% python3 -q
>>> import numpy as np
>>> import numpy.linalg as la
>>> np.set_printoptions(precision=4, suppress=True, linewidth=200)
>>> A2 = np.array([[4, -1], [2, -3], [4, 4]])
>>> feats = np.kron(np.eye(3, dtype=int), A2)
>>> feats
array([[ 4, -1,  0,  0,  0,  0],
       [ 2, -3,  0,  0,  0,  0],
       [ 4,  4,  0,  0,  0,  0],
       [ 0,  0,  4, -1,  0,  0],
       [ 0,  0,  2, -3,  0,  0],
       [ 0,  0,  4,  4,  0,  0],
       [ 0,  0,  0,  0,  4, -1],
       [ 0,  0,  0,  0,  2, -3],
       [ 0,  0,  0,  0,  4,  4]])
>>> A2 = feats[0, 0] * feats[1:] - np.outer(feats[1:, 0], feats[0])
>>> A2
array([[  0, -10,   0,   0,   0,   0],
       [  0,  20,   0,   0,   0,   0],
       [  0,   0,  16,  -4,   0,   0],
       [  0,   0,   8, -12,   0,   0],
       [  0,   0,  16,  16,   0,   0],
       [  0,   0,   0,   0,  16,  -4],
       [  0,   0,   0,   0,   8, -12],
       [  0,   0,   0,   0,  16,  16]])
>>> print(la.matrix_rank(A2), la.matrix_rank(feats))
5 6
>>> feats[:, 0] / feats[0, 0]
array([1. , 0.5, 1. , 0. , 0. , 0. , 0. , 0. , 0. ])
>>> vec = np.array([-1, 1, 1, -2, -3, 1])
>>> h = np.maximum(feats @ vec, 0)
>>> np.maximum(feats @ vec, 0) - np.maximum(-feats @ vec, 0)
array([ -5,  -5,   0,   6,   8,  -4, -13,  -9,  -8])
>>> print(h)
[0 0 0 6 8 0 0 0 0]
>>> np.flatnonzero(h > 1e-9)
array([3, 4])
>>> feats.T @ h
array([  0,   0,  40, -30,   0,   0])
>>> A2 = np.array([[-1, -2, 0],
...     [2, -1, 0],
...     [-1, 0, 0],
...     [2, 2, 2],
...     [2, 0, 2],
...     [0, 0, -2]])
>>> print(np.einsum("ij->j", feats))
[10  0 10  0 10  0]
>>> np.einsum("ik,kj->ij", feats, A2)
array([[ -6,  -7,   0],
       [ -8,  -1,   0],
       [  4, -12,   0],
       [ -6,  -2,  -2],
       [ -8,  -6,  -6],
       [  4,   8,   8],
       [  8,   0,  10],
       [  4,   0,  10],
       [  8,   0,   0]])
>>> np.einsum("ij,ij->i", feats, feats)
array([17, 13, 32, 17, 13, 32, 17, 13, 32])
>>> la.matrix_rank(np.vstack([feats, A2.T]))
np.int64(6)
>>> mat = np.load("m.npy")
>>> mat
array([[0, 2, 0, 0],
       [0, 0, 1, 0],
       [2, 0, 0, 0],
       [0, 0, 0, 0]])
>>> rk = la.matrix_rank(mat)
>>> rk
np.int64(3)
>>> N = la.svd(mat)[2][rk:].T
>>> print([int(la.matrix_rank(mat[:i])) for i in range(1, len(mat) + 1)])
[1, 2, 3, 3]
>>> print(N @ N.T)
[[0. 0. 0. 0.]
 [0. 0. 0. 0.]
 [0. 0. 0. 0.]
 [0. 0. 0. 1.]]
>>> [int(la.matrix_rank(mat[:, :j + 1])) for j in range(4)]
[1, 2, 3, 3]
>>> la.matrix_rank(mat.T @ mat), la.matrix_rank(mat @ mat.T)
(np.int64(3), np.int64(3))
>>> [int(la.matrix_rank(np.delete(mat, i, axis=0))) for i in range(4)]
[2, 2, 2, 3]
>>> mat @ N
array([[0.],
       [0.],
       [0.],
       [0.]])
>>> left, sv, VT = la.svd(mat)
>>> sv
array([2., 2., 1., 0.])
>>> A2 = left[:, :3] @ np.diag(sv[:3]) @ VT[:3]
>>> np.abs(mat - A2).max()
np.float64(0.0)
>>> np.round(la.norm(mat - A2, 2), 4), sv[3]
(np.float64(0.0), np.float64(0.0))
>>> print(la.matrix_rank(mat, rtol=0.05))
3
>>> la.matrix_rank(A2)
np.int64(3)
>>> round(float(la.norm(mat - A2) / la.norm(mat)), 4)
0.0
>>> W1 = np.array([[4, 3, 0, 1], [4, 4, 1, 5], [4, 5, 2, 3], [4, 5, 5, 1]])
>>> c = np.array([2, 3, -1, 2])
>>> hid = np.maximum(mat @ W1 + c, 0)
>>> hid
array([[10, 11,  1, 12],
       [ 6,  8,  1,  5],
       [10,  9,  0,  4],
       [ 2,  3,  0,  2]])
>>> (hid > 0).astype(int)
array([[1, 1, 1, 1],
       [1, 1, 1, 1],
       [1, 1, 0, 1],
       [1, 1, 0, 1]])
>>> (hid > 0).mean(axis=0)
array([1. , 1. , 0.5, 1. ])
>>> C = np.array([[2, 1, -3], [-3, -2, -3], [-4, 3, -3], [0, -4, 2]])
>>> print(hid @ C)
[[-17 -57 -42]
 [-16 -27 -35]
 [ -7 -24 -49]
 [ -5 -12 -11]]
>>> W0 = np.load("data.npy")
>>> print(W0)
[[ 2.  0.  0.]
 [ 0.  1.  1.]
 [ 0. -2.  2.]]
>>> f, v = W0[0], W0[1]
>>> f @ v
np.float64(0.0)
>>> f @ f
np.float64(4.0)
>>> p = (f @ v) / (f @ f) * f
>>> np.outer(f, v)
array([[0., 2., 2.],
       [0., 0., 0.],
       [0., 0., 0.]])
>>> la.matrix_rank(np.outer(f, v))
np.int64(1)
>>> v - p
array([0., 1., 1.])
>>> np.round(la.norm(f + v) ** 2 + la.norm(f - v) ** 2, 4)
np.float64(12.0)
>>> K = np.load("out10.npy")
>>> K
array([[6., 1., 1.],
       [1., 6., 1.],
       [1., 1., 6.]])
>>> f = np.array([-8, 9])
>>> np.array([np.convolve(row, f, "same") for row in K])
array([[-48.,  46.,   1.],
       [ -8., -39.,  46.],
       [ -8.,   1., -39.]])
>>> print(np.cross(K[1, :3], K[2, :3]))
[35. -5. -5.]
>>> low = la.cholesky(K)
>>> np.diag(low) ** 2
array([6.    , 5.8333, 5.7143])
>>> low
array([[2.4495, 0.    , 0.    ],
       [0.4082, 2.4152, 0.    ],
       [0.4082, 0.345 , 2.3905]])
>>> ev, vecs = la.eigh(K)
>>> ev
array([5., 5., 8.])
>>> np.round(vecs.T @ vecs, 4) + 0
array([[1., 0., 0.],
       [0., 1., 0.],
       [0., 0., 1.]])
>>> la.eigvalsh(K + -2 * np.eye(3))
array([3., 3., 6.])
>>> np.abs(vecs[:, -1])
array([0.5774, 0.5774, 0.5774])
>>> la.eigvalsh(K @ K)
array([25., 25., 64.])
>>> np.abs(vecs[:, -1]).round(6).argmax()
np.int64(0)
>>> C = np.sign(np.array([[5, 1, 1, 1], [1, 5, 0, 0], [5, 1, 0, 1], [5, 2, 1, 1]]))
>>> A2 = (np.tril(C, -1) + np.eye(4)) @ (np.triu(C, 1) + np.eye(4))
>>> ev = np.array([1, 2, 1, 2])
>>> F = np.rint(A2 * ev @ la.inv(A2)) + 0
>>> F
array([[ 0.,  1., -1.,  1.],
       [-2.,  3., -1.,  1.],
       [-2.,  2., -1.,  2.],
       [-2.,  2., -3.,  4.]])
>>> P = np.triu(np.array([[1, 2, 2, 0], [2, 0, 0, 0], [0, 0, 1, 0], [0, 2, 1, 1]]), 1) + np.eye(4)
>>> A2 = P @ F @ la.inv(P)
>>> la.matrix_rank(A2)
np.int64(4)
>>> A2
array([[-8., 27., 11.,  7.],
       [-2.,  7.,  3.,  1.],
       [-2.,  6.,  3.,  2.],
       [-2.,  6.,  1.,  4.]])
>>> np.poly(A2)
array([  1.,  -6.,  13., -12.,   4.])
>>> round(float(la.det(2 * F)), 4), round(la.det(F), 4)
(64.0, np.float64(4.0))
>>> np.poly(F)
array([  1.,  -6.,  13., -12.,   4.])
>>> np.kron(np.eye(2, dtype=int), F)
array([[ 0.,  1., -1.,  1.,  0.,  0., -0.,  0.],
       [-2.,  3., -1.,  1., -0.,  0., -0.,  0.],
       [-2.,  2., -1.,  2., -0.,  0., -0.,  0.],
       [-2.,  2., -3.,  4., -0.,  0., -0.,  0.],
       [ 0.,  0., -0.,  0.,  0.,  1., -1.,  1.],
       [-0.,  0., -0.,  0., -2.,  3., -1.,  1.],
       [-0.,  0., -0.,  0., -2.,  2., -1.,  2.],
       [-0.,  0., -0.,  0., -2.,  2., -3.,  4.]])
>>> O, vecs = la.qr(F[:, :3])[0], la.qr(F[:, 3:])[0]
>>> sv = la.svd(O.T @ vecs, compute_uv=False)
>>> np.degrees(np.arccos(sv.clip(0, 1)))
array([5.7682])
>>> print((sv > 0.9).sum())
1
>>> round(float(la.norm(O @ O.T - vecs @ vecs.T, 2)), 4)
1.0
>>> sv
array([0.9949])
>>> vec = np.array([0, 0, 5, 4])
>>> rhs = F @ vec
>>> rhs
array([-1., -1.,  3.,  1.])
>>> la.solve(F.T, F[0])
array([ 1., -0.,  0., -0.])
>>> la.solve(F, 5 * rhs)
array([-0.,  0., 25., 20.])
>>> J = np.load("x.npy")
>>> J
array([[  7.9174,  10.3401, -10.1443],
       [  1.1978,  -3.5755,   2.9019],
       [ -1.6675,  23.6018,  29.1735],
       [-36.8724, -17.1233,   2.5005],
       [ 18.7887,  22.1963,  -1.0193],
       [ 11.1689, -32.0331, -14.4679],
       [ 15.965 ,   5.1634,  14.1238],
       [ -4.4317,  -0.7178, -17.408 ],
       [  9.4082,   8.5195, -14.9104],
       [-50.1966, -28.7884,  18.4037],
       [ -9.8441,  24.2436, -19.3556],
       [ 14.6538, -18.3491, -23.7811],
       [ -3.2153,   6.1186,   4.9471],
       [-14.0918, -35.6236, -28.6503],
       [  0.0813,  34.6321,  19.0907],
       [  8.8809,  10.7204, -21.5325],
       [ 15.8459,   8.418 ,  16.5644],
       [  3.4813, -30.6757,  -6.2877],
       [-25.4188, -40.8705,   2.3334],
       [-22.3353, -18.6631,  12.7986],
       [  1.3906,  -5.4715,  -0.4105],
       [-18.2918,  10.1166,   5.8953],
       [-13.0727,  20.7356, -17.9325],
       [ -2.5669,   5.2825,   8.8955],
       [ -5.2591,  -2.3688, -26.9969]])
>>> P = J @ la.solve(J.T @ J, J.T)
>>> P @ J[:, 0]
array([  7.9174,   1.1978,  -1.6675, -36.8724,  18.7887,  11.1689,  15.965 ,  -4.4317,   9.4082, -50.1966,  -9.8441,  14.6538,  -3.2153, -14.0918,   0.0813,   8.8809,  15.8459,   3.4813, -25.4188,
       -22.3353,   1.3906, -18.2918, -13.0727,  -2.5669,  -5.2591])
>>> round(float(np.trace(P)), 4)
3.0
